In [1]: import numpy as np

In [2]: import numpy.linalg as la

In [3]: np.set_printoptions(precision=2, suppress=True, linewidth=140)

In [4]: def tidy(a):
   ...:     return np.round(a, 2) + 0
   ...: 

In [5]: E = np.array([[2.9, 1.8, 2.3, 1.0, -0.2],
   ...:     [1.8, -5.4, -0.6, 0.2, -0.2],
   ...:     [-0.5, -2.1, -0.1, 1.3, -2.5],
   ...:     [0.8, 0.9, 0.8, 1.5, 0.5],
   ...:     [-0.5, -0.9, -0.3, -1.2, -0.3],
   ...:     [0.9, -4.5, -0.7, -0.5, -0.7],
   ...:     [-0.6, -2.4, -1.0, 0.3, 1.2],
   ...:     [-0.8, -3.0, -0.2, -0.1, 0.1]])

In [6]: E
Out[6]: 
array([[ 2.9,  1.8,  2.3,  1. , -0.2],
       [ 1.8, -5.4, -0.6,  0.2, -0.2],
       [-0.5, -2.1, -0.1,  1.3, -2.5],
       [ 0.8,  0.9,  0.8,  1.5,  0.5],
       [-0.5, -0.9, -0.3, -1.2, -0.3],
       [ 0.9, -4.5, -0.7, -0.5, -0.7],
       [-0.6, -2.4, -1. ,  0.3,  1.2],
       [-0.8, -3. , -0.2, -0.1,  0.1]])

In [7]: x = np.array([-1, 1, 1, 2, 2])

In [8]: target = E @ x

In [9]: coef, lr = np.zeros(5), 1 / la.norm(E, 2) ** 2

In [10]: for i in range(250):
    ...:     coef -= lr * E.T @ (E @ coef - target)
    ...:     if i % 50 == 0: print(i, round(la.norm(E @ coef - target), 2))
    ...: 
0 5.7
50 0.61
100 0.32
150 0.19
200 0.11

In [11]: tidy(la.cond(E))
Out[11]: np.float64(9.73)

In [12]: feats = np.load("case15.npy")

In [13]: feats
Out[13]: 
array([[ 139, -128,  -14,  -24,  -14],
       [-128,  145,   -8,   69,  -38],
       [ -14,   -8,   46,  -73,   26],
       [ -24,   69,  -73,  143,  -63],
       [ -14,  -38,   26,  -63,  106]])

In [14]: w1 = np.array([[2, 1, 0, 3, 0],
    ...:     [2, 1, 1, 1, 1],
    ...:     [1, 1, 3, 2, 1],
    ...:     [3, 2, 1, 2, 2],
    ...:     [1, 0, 0, 0, 3]])

In [15]: coef = np.array([1, 2, 0, 0, 1])

In [16]: hid = np.maximum(feats @ w1 + coef, 0)

In [17]: (hid > 0).mean(axis=0)
Out[17]: array([0.4, 0.4, 0.4, 0.4, 0.6])

In [18]: la.matrix_rank(hid)
Out[18]: np.int64(5)

In [19]: Z = np.array([[-3, -3], [1, 1], [1, 3], [-3, -1], [0, 1]])

In [20]: (hid @ Z).round(6).argmax(axis=1)
Out[20]: array([1, 1, 1, 1, 1])

In [21]: w1 @ Z
Out[21]: 
array([[-14,  -8],
       [ -7,  -2],
       [ -5,   6],
       [-12,  -4],
       [ -3,   0]])

In [22]: rng = np.random.default_rng(6923)

In [23]: z = rng.permutation(5)

In [24]: z
Out[24]: array([4, 3, 0, 2, 1])

In [25]: out = feats[z][:, z]

In [26]: tidy(la.det(out)), tidy(la.det(feats[z]))
Out[26]: (np.float64(0.0), np.float64(0.0))

In [27]: np.diag(out)
Out[27]: array([106, 143, 139,  46, 145])

In [28]: np.allclose(out, feats)
Out[28]: False

In [29]: r = la.matrix_rank(feats)

In [30]: r
Out[30]: np.int64(4)

In [31]: null = la.svd(feats)[2][r:].T

In [32]: [int(la.matrix_rank(feats[:i])) for i in range(1, len(feats) + 1)]
Out[32]: [1, 2, 3, 4, 4]

In [33]: tidy(null @ null.T)
Out[33]: 
array([[ 0.4 ,  0.44, -0.07, -0.11,  0.16],
       [ 0.44,  0.49, -0.08, -0.12,  0.18],
       [-0.07, -0.08,  0.01,  0.02, -0.03],
       [-0.11, -0.12,  0.02,  0.03, -0.04],
       [ 0.16,  0.18, -0.03, -0.04,  0.07]])

In [34]: la.matrix_rank(feats.T @ feats), la.matrix_rank(feats @ feats.T)
Out[34]: (np.int64(4), np.int64(4))

In [35]: np.allclose(feats @ null, 0)
Out[35]: True

In [36]: np.allclose(feats, feats.T)
Out[36]: True

In [37]: np.trace(feats)
Out[37]: np.int64(579)

In [38]: arr = np.load("x.npy")

In [39]: arr
Out[39]: 
array([[ -2.,   8.,  -4.,   1.],
       [-10.,   5.,   2.,   6.],
       [-10., -14.,  16.,  11.],
       [-10.,  16.,  -8.,   5.]])

In [40]: ev, evecs = la.eig(arr)

In [41]: tidy(ev)
Out[41]: array([3., 8., 4., 9.])

In [42]: tidy(np.sort(la.eigvals(la.inv(arr))))
Out[42]: array([0.11, 0.12, 0.25, 0.33])

In [43]: tidy(np.sort(la.eigvals(arr.T)))
Out[43]: array([3., 4., 8., 9.])

In [44]: z = rng.permutation(4)

In [45]: out = arr[:, z] * rng.choice([-1, 1], 4)

In [46]: out
Out[46]: 
array([[  4.,   2.,   8.,  -1.],
       [ -2.,  10.,   5.,  -6.],
       [-16.,  10., -14., -11.],
       [  8.,  10.,  16.,  -5.]])

In [47]: left, _, Vt = la.svd(arr.T @ out)

In [48]: z
Out[48]: array([2, 0, 1, 3])

In [49]: la.cond(arr) > 100
Out[49]: np.False_

In [50]: round(np.log10(la.cond(arr)))
Out[50]: 1

In [51]: [round(float(x), 2) for x in la.svd(arr, compute_uv=False)[:3]]
Out[51]: [29.16, 22.69, 1.26]

In [52]: left, sv, Vt = la.svd(arr)

In [53]: tidy(sv)
Out[53]: array([29.16, 22.69,  1.26,  1.04])

In [54]: np.argmax(sv[:-1] / (sv[1:] + 1e-6)) + 1
Out[54]: np.int64(2)

In [55]: out = left[:, :2] @ np.diag(sv[:2]) @ Vt[:2]

In [56]: la.matrix_rank(arr, rtol=0.05)
Out[56]: np.int64(2)

In [57]: tidy(la.norm(arr - out, 2)), tidy(sv[2])
Out[57]: (np.float64(1.26), np.float64(1.26))

In [58]: tidy(la.norm(arr - out) / la.norm(arr))
Out[58]: np.float64(0.04)

In [59]: m1 = np.loadtxt("block16.csv", delimiter=",")

In [60]: tidy(m1)
Out[60]: 
array([[ 0.5 , -0.87,  0.  ],
       [ 0.87,  0.5 ,  0.  ],
       [ 0.  ,  0.  ,  1.  ]])

In [61]: np.poly(m1)
Out[61]: array([ 1., -2.,  2., -1.])

In [62]: tidy(la.det(m1.T))
Out[62]: np.float64(1.0)

In [63]: tidy(np.kron(np.eye(2, dtype=int), m1))
Out[63]: 
array([[ 0.5 , -0.87,  0.  ,  0.  ,  0.  ,  0.  ],
       [ 0.87,  0.5 ,  0.  ,  0.  ,  0.  ,  0.  ],
       [ 0.  ,  0.  ,  1.  ,  0.  ,  0.  ,  0.  ],
       [ 0.  ,  0.  ,  0.  ,  0.5 , -0.87,  0.  ],
       [ 0.  ,  0.  ,  0.  ,  0.87,  0.5 ,  0.  ],
       [ 0.  ,  0.  ,  0.  ,  0.  ,  0.  ,  1.  ]])

In [64]: tidy(la.det(m1[::-1]))
Out[64]: np.float64(-1.0)

In [65]: C2 = m1.T @ m1

In [66]: tidy(la.svd(m1, compute_uv=False) ** 2)
Out[66]: array([1., 1., 1.])

In [67]: tidy(la.eigvalsh(C2)[::-1])
Out[67]: array([1., 1., 1.])

In [68]: tidy(C2)
Out[68]: 
array([[1., 0., 0.],
       [0., 1., 0.],
       [0., 0., 1.]])

In [69]: tidy(np.sort(la.eigvals(m1).real))
Out[69]: array([0.5, 0.5, 1. ])

In [70]: np.flatnonzero(la.matrix_power((m1 != 0) + (m1.T != 0) + np.eye(3), 3)[0])
Out[70]: array([0, 1])

In [71]: (m1 != 0).astype(int)
Out[71]: 
array([[1, 1, 0],
       [1, 1, 0],
       [0, 0, 1]])

In [72]: z = rng.permutation(3)

In [73]: out = m1[:, z] * rng.choice([-1, 1], 3)

In [74]: tidy(out)
Out[74]: 
array([[-0.87,  0.  ,  0.5 ],
       [ 0.5 ,  0.  ,  0.87],
       [ 0.  , -1.  ,  0.  ]])

In [75]: left, _, Vt = la.svd(m1.T @ out)

In [76]: left @ Vt
Out[76]: 
array([[ 0.,  0.,  1.],
       [ 1.,  0.,  0.],
       [ 0., -1.,  0.]])

In [77]: data = np.array([[3, 4, 2, 5, 0, 0, 4],
    ...:     [5, 5, 1, 0, 1, 3, 0],
    ...:     [3, 5, 1, 0, 5, 3, 1],
    ...:     [5, 0, 2, 3, 4, 1, 4]])

In [78]: def softmax(z):
    ...:     e = np.exp(z - z.max(axis=-1, keepdims=True))
    ...:     return e / e.sum(axis=-1, keepdims=True)
    ...: 

In [79]: tidy(softmax(data).sum(axis=1))
Out[79]: array([1., 1., 1., 1.])

In [80]: tidy(softmax(data[3]))
Out[80]: array([0.51, 0.  , 0.03, 0.07, 0.19, 0.01, 0.19])

In [81]: tidy(softmax(data[3] + -1))
Out[81]: array([0.51, 0.  , 0.03, 0.07, 0.19, 0.01, 0.19])

In [82]: scores = data @ data.T / np.sqrt(7)

In [83]: tidy(softmax(scores)[3] @ data)
Out[83]: array([5., 0., 2., 3., 4., 1., 4.])

In [84]: tidy(softmax(scores + np.triu(np.full(scores.shape, -np.inf), 1)))
Out[84]: 
array([[1., 0., 0., 0.],
       [0., 1., 0., 0.],
       [0., 0., 1., 0.],
       [0., 0., 0., 1.]])

In [85]: softmax(scores).round(6).argmax(axis=1)
Out[85]: array([0, 1, 2, 3])

In [86]: mat = np.load("a.npy")

In [87]: mat
Out[87]: 
array([[1, 2, 2, 0, 1, 0, 2, 0, 1],
       [2, 5, 6, 1, 3, 2, 6, 0, 3],
       [2, 6, 8, 2, 4, 4, 8, 0, 4],
       [0, 1, 2, 1, 1, 2, 2, 0, 1],
       [1, 3, 4, 1, 2, 2, 4, 0, 2],
       [0, 2, 4, 2, 2, 4, 4, 0, 2],
       [2, 6, 8, 2, 4, 4, 8, 0, 4],
       [0, 0, 0, 0, 0, 0, 0, 0, 0],
       [1, 3, 4, 1, 2, 2, 4, 0, 2]])

In [88]: tidy(np.abs(la.eigvals(mat)).max())
Out[88]: np.float64(27.51)

In [89]: sv = 3 * 0.7 ** np.arange(4)

In [90]: O, _ = la.qr(np.array([[1.0, 0.3, 0.5, 0.1],
    ...:     [-0.1, -1.4, -0.8, -0.6],
    ...:     [-1.6, 1.4, 0.9, -0.6],
    ...:     [-2.7, 1.0, 2.2, 2.5]]))

In [91]: F = rng.normal(size=(17, 4)) * sv @ O

In [92]: tidy(F)
Out[92]: 
array([[ 3.61,  1.22, -1.82, -0.6 ],
       [-0.33,  1.64, -1.15,  1.44],
       [ 2.87, -0.73, -3.96,  0.28],
       [ 0.45, -5.81,  0.04,  2.42],
       [-2.39, -0.77,  3.29,  4.69],
       [-1.43, -0.54,  1.8 ,  0.57],
       [-0.58,  3.2 ,  0.4 ,  1.41],
       [-0.44,  3.24,  1.78, -3.12],
       [-1.92,  1.33,  1.94,  2.78],
       [ 0.96, -1.62, -2.24, -2.15],
       [-1.42,  4.01,  3.87,  3.79],
       [ 1.25, -3.7 , -2.07, -1.19],
       [-1.74,  2.89,  2.45,  3.14],
       [ 0.73,  2.35, -1.92, -6.81],
       [ 0.55, -0.87, -0.44,  0.56],
       [ 2.15,  0.6 , -5.88, -3.39],
       [-0.71, -2.92, -0.8 , -2.5 ]])

In [93]: z = F[:, 0] > np.median(F[:, 0])

In [94]: u = F[z].mean(axis=0) - F[~z].mean(axis=0)

In [95]: ((F - F.mean(axis=0)) @ u > 0).astype(int)
Out[95]: array([1, 0, 1, 1, 0, 0, 0, 0, 0, 1, 0, 1, 0, 1, 1, 1, 1])

In [96]: tidy(u)
Out[96]: array([ 2.79, -2.41, -3.8 , -2.72])

In [97]: np.argsort(-np.abs(u).round(6), kind="stable")
Out[97]: array([2, 0, 3, 1])

In [98]: x = np.array([1, 0, 1, 2])

In [99]: target = F @ x

In [100]: tidy(la.lstsq(F, target)[0])
Out[100]: array([1., 0., 1., 2.])

In [101]: target = target + 0.3 * rng.normal(size=17)

In [102]: tidy(target)
Out[102]: 
array([  0.43,   1.43,  -0.71,   5.27,  10.22,   1.74,   2.16,  -4.99,   5.91,  -6.05,  10.1 ,  -3.69,   7.09, -14.47,   1.4 , -10.21,
        -6.51])

In [103]: coef, *_ = la.lstsq(F, target)

In [104]: tidy(la.norm(target - F @ coef))
Out[104]: np.float64(1.0)

In [105]: coef.round()
Out[105]: array([1., 0., 1., 2.])

In [106]: [round(float(la.norm(la.solve(F.T @ F + lam * np.eye(4), F.T @ target))), 2) for lam in (0, 1, 10, 100)]
Out[106]: [2.39, 2.32, 2.01, 1.26]

In [107]: tidy(coef)
Out[107]: array([0.92, 0.02, 0.97, 1.98])
